$ ipython --no-banner

In [1]: import numpy as np

In [2]: np.set_printoptions(precision=2, suppress=True, linewidth=200)

In [3]: rnd = lambda a: np.round(a, 2) + 0

In [4]: rng = np.random.default_rng(70)

In [5]: feats = np.eye(6, dtype=int)[rng.permutation(6)]

In [6]: feats
Out[6]: 
array([[1, 0, 0, 0, 0, 0],
       [0, 0, 0, 1, 0, 0],
       [0, 1, 0, 0, 0, 0],
       [0, 0, 0, 0, 0, 1],
       [0, 0, 1, 0, 0, 0],
       [0, 0, 0, 0, 1, 0]])

In [7]: x = np.array([9, -7, -5, 1, 1, -3])

In [8]: feats.T @ (feats @ x)
Out[8]: array([ 9, -7, -5,  1,  1, -3])

In [9]: rnd(np.abs(np.linalg.eigvals(feats)))
Out[9]: array([1., 1., 1., 1., 1., 1.])

In [10]: rnd(np.linalg.det(feats))
Out[10]: np.float64(1.0)

In [11]: (np.linalg.matrix_power((feats != 0) + (feats.T != 0) + np.eye(6), 6) > 0).astype(int)
Out[11]: 
array([[1, 0, 0, 0, 0, 0],
       [0, 1, 1, 1, 1, 1],
       [0, 1, 1, 1, 1, 1],
       [0, 1, 1, 1, 1, 1],
       [0, 1, 1, 1, 1, 1],
       [0, 1, 1, 1, 1, 1]])

In [12]: rnd(np.sort(np.linalg.eigvals(feats).real))
Out[12]: array([-0.81, -0.81,  0.31,  0.31,  1.  ,  1.  ])

In [13]: (feats != 0).astype(int)
Out[13]: 
array([[1, 0, 0, 0, 0, 0],
       [0, 0, 0, 1, 0, 0],
       [0, 1, 0, 0, 0, 0],
       [0, 0, 0, 0, 0, 1],
       [0, 0, 1, 0, 0, 0],
       [0, 0, 0, 0, 1, 0]])

In [14]: arr = np.loadtxt("data.csv", delimiter=",")

In [15]: rnd(arr)
Out[15]: 
array([[0.01, 0.04, 0.06],
       [0.04, 0.29, 0.45],
       [0.06, 0.45, 0.71]])

In [16]: # a projection of rank 1

In [17]: np.unique(arr.round(6), axis=0).shape
Out[17]: (3, 3)

In [18]: np.allclose(arr[:-1].T @ np.linalg.lstsq(arr[:-1].T, arr[-1])[0], arr[-1])
Out[18]: True

In [19]: np.abs(np.diag(np.linalg.qr(arr)[1])) > 1e-9
Out[19]: array([ True, False, False])

In [20]: idx = rng.permutation(3)

In [21]: idx
Out[21]: array([1, 0, 2])

In [22]: out = arr[idx][:, idx]

In [23]: np.allclose(out, arr)
Out[23]: False

In [24]: rnd(np.sort(np.abs(np.linalg.eigvals(out))))
Out[24]: array([0., 0., 1.])

In [25]: rnd(out)
Out[25]: 
array([[0.29, 0.04, 0.45],
       [0.04, 0.01, 0.06],
       [0.45, 0.06, 0.71]])

In [26]: rnd(np.trace(np.linalg.pinv(out) @ out))
Out[26]: np.float64(1.0)

In [27]: np.abs(np.diag(np.linalg.qr(out)[1])) > 1e-9
Out[27]: array([ True, False, False])

In [28]: m1 = np.load("x.npy")

In [29]: m1
Out[29]: 
array([[-7.,  3.,  0.,  0.,  0.,  0.,  0.,  0.],
       [ 3.,  1.,  3.,  0.,  0.,  0.,  0.,  0.],
       [ 0.,  3.,  2.,  3.,  0.,  0.,  0.,  0.],
       [ 0.,  0.,  3.,  5.,  3.,  0.,  0.,  0.],
       [ 0.,  0.,  0.,  3.,  9.,  3.,  0.,  0.],
       [ 0.,  0.,  0.,  0.,  3.,  0.,  3.,  0.],
       [ 0.,  0.,  0.,  0.,  0.,  3.,  8.,  3.],
       [ 0.,  0.,  0.,  0.,  0.,  0.,  3., -4.]])

In [30]: x = np.array([-2, 3, -1, 3, -2, 1, -3, 2])

In [31]: y = m1 @ x

In [32]: y
Out[32]: array([ 23.,  -6.,  16.,   6.,  -6., -15., -15., -17.])

In [33]: rnd(np.linalg.solve(m1, y))
Out[33]: array([-2.,  3., -1.,  3., -2.,  1., -3.,  2.])

In [34]: evals, evecs = np.linalg.eigh(m1)

In [35]: x = np.array([1, 2, 2, 0, 2, 0, 1, 1])

In [36]: x @ m1 @ x
Out[36]: np.float64(87.0)

In [37]: (np.sign(evecs[:, -1].round(6)) == np.sign(evecs[0, -1].round(6))).astype(int)
Out[37]: array([1, 1, 1, 1, 1, 1, 1, 1])
